% ipython --no-banner

In [1]: import numpy as np

In [2]: np.set_printoptions(suppress=True, linewidth=160)

In [3]: F = np.load("dump.npy")

In [4]: F
Out[4]: 
array([[1, 0, 1, 0, 1, 0],
       [2, 1, 2, 1, 2, 1],
       [1, 0, 1, 0, 1, 0],
       [1, 0, 1, 0, 1, 0],
       [2, 1, 2, 1, 2, 1],
       [1, 0, 1, 0, 1, 0]])

In [5]: rng = np.random.default_rng(99737)

In [6]: M2 = F + rng.integers(-2, 3, (6, 2)) @ rng.integers(-2, 3, (2, 6))

In [7]: M2
Out[7]: 
array([[ 2,  3,  2, -2,  4, -3],
       [ 3,  1, -3,  2, -1,  1],
       [ 2,  4,  4, -3,  6, -4],
       [ 2,  2,  0, -1,  2, -2],
       [ 1,  1,  7,  0,  5,  1],
       [ 3,  2, -5,  0, -1, -2]])

In [8]: np.linalg.matrix_rank(M2 - F, tol=1e-8)
Out[8]: np.int64(2)

In [9]: M2 - F
Out[9]: 
array([[ 1,  3,  1, -2,  3, -3],
       [ 1,  0, -5,  1, -3,  0],
       [ 1,  4,  3, -3,  5, -4],
       [ 1,  2, -1, -1,  1, -2],
       [-1,  0,  5, -1,  3,  0],
       [ 2,  2, -6,  0, -2, -2]])

In [10]: f, g = F[1], F[3]

In [11]: f @ g
Out[11]: np.int64(6)

In [12]: p = (f @ g) / (f @ f) * f

In [13]: np.round(g - p, 3)
Out[13]: array([ 0.2, -0.4,  0.2, -0.4,  0.2, -0.4])

In [14]: print(np.linalg.matrix_rank(np.outer(f, g)))
1

In [15]: U, sigma, Vh = np.linalg.svd(F)

In [16]: vecs = Vh[:(sigma > 1e-8).sum()]

In [17]: x = F[2] + 5 * F[5] + rng.integers(2) * np.eye(6)[3]

In [18]: print(x)
[6. 0. 6. 1. 6. 0.]

In [19]: np.linalg.matrix_rank(np.vstack([F, x]))
Out[19]: np.int64(3)

In [20]: np.round(vecs.T @ vecs, 3) + 0
Out[20]: 
array([[0.333, 0.   , 0.333, 0.   , 0.333, 0.   ],
       [0.   , 0.333, 0.   , 0.333, 0.   , 0.333],
       [0.333, 0.   , 0.333, 0.   , 0.333, 0.   ],
       [0.   , 0.333, 0.   , 0.333, 0.   , 0.333],
       [0.333, 0.   , 0.333, 0.   , 0.333, 0.   ],
       [0.   , 0.333, 0.   , 0.333, 0.   , 0.333]])
